In [1]: import numpy as np

In [2]: from numpy import linalg as LA

In [3]: np.set_printoptions(precision=3, suppress=True, linewidth=100)

In [4]: rnd = lambda a: np.round(a, 3) + 0

In [5]: X = np.array([[0, 0, 0, 1, 0],
   ...:     [0, 0, 0, 0, 0],
   ...:     [0, 0, 0, 0, 0],
   ...:     [1, 0, 0, 0, 1],
   ...:     [0, 0, 0, 1, 0]])

In [6]: LA.cond(X) > 100
Out[6]: np.True_

In [7]: LA.matrix_rank(X, rtol=0.1)
Out[7]: np.int64(2)

In [8]: [round(float(x), 3) for x in LA.svd(X, compute_uv=False)[:3]]
Out[8]: [1.414, 1.414, 0.0]

In [9]: np.argsort(-LA.norm(X, axis=0).round(6), kind="stable")[:3]
Out[9]: array([3, 0, 4])

In [10]: A = np.array([[-7.0, -2.0, 4.0, 3.0],
    ...:     [4.0, 2.0, -2.0, -2.0],
    ...:     [-16.0, -4.0, 9.0, 5.0],
    ...:     [0.0, 0.0, 0.0, 2.0]])

In [11]: u = np.array([-1, -1, 1])

In [12]: np.cross(A[0, :3], A[3, :3])
Out[12]: array([-0.,  0.,  0.])

In [13]: np.convolve(A[0], u)
Out[13]: array([ 7.,  9., -9., -9.,  1.,  3.])

In [14]: np.polyval(u, A[0])
Out[14]: array([-41.,  -1., -19., -11.])

In [15]: np.array([np.convolve(row, u, "same") for row in A])
Out[15]: 
array([[  9.,  -9.,  -9.,   1.],
       [ -6.,   4.,   6.,   0.],
       [ 20., -21., -18.,   4.],
       [  0.,   0.,  -2.,  -2.]])

In [16]: E = np.loadtxt("layer12.csv", delimiter=",")

In [17]: E
Out[17]: 
array([[  4.,   0.,  20.,  16.],
       [  5.,   0.,  25.,  20.],
       [ -3.,   0., -15., -12.]])

In [18]: rank = LA.matrix_rank(E)

In [19]: rank
Out[19]: np.int64(1)

In [20]: ns = LA.svd(E)[2][rank:].T

In [21]: [int(LA.matrix_rank(E[:i])) for i in range(1, len(E) + 1)]
Out[21]: [1, 1, 1]

In [22]: LA.matrix_rank(E.T @ E), LA.matrix_rank(E @ E.T)
Out[22]: (np.int64(1), np.int64(1))

In [23]: W0 = np.load("case6.npy")

In [24]: W0
Out[24]: 
array([[ 0,  0,  1,  1],
       [ 0,  0, -1,  1],
       [-1,  1,  0,  2],
       [-1, -1, -2,  0]])

In [25]: x0 = np.array([-1, -1, 2, -2])

In [26]: rnd(LA.det(W0))
Out[26]: np.float64(4.0)

In [27]: rnd(LA.svd(W0, compute_uv=False))
Out[27]: array([2.732, 2.732, 0.732, 0.732])

In [28]: O = LA.solve(np.eye(4) - W0, np.eye(4) + W0)

In [29]: rnd(LA.det(O))
Out[29]: np.float64(1.0)

In [30]: rnd(O @ O.T)
Out[30]: 
array([[1., 0., 0., 0.],
       [0., 1., 0., 0.],
       [0., 0., 1., 0.],
       [0., 0., 0., 1.]])
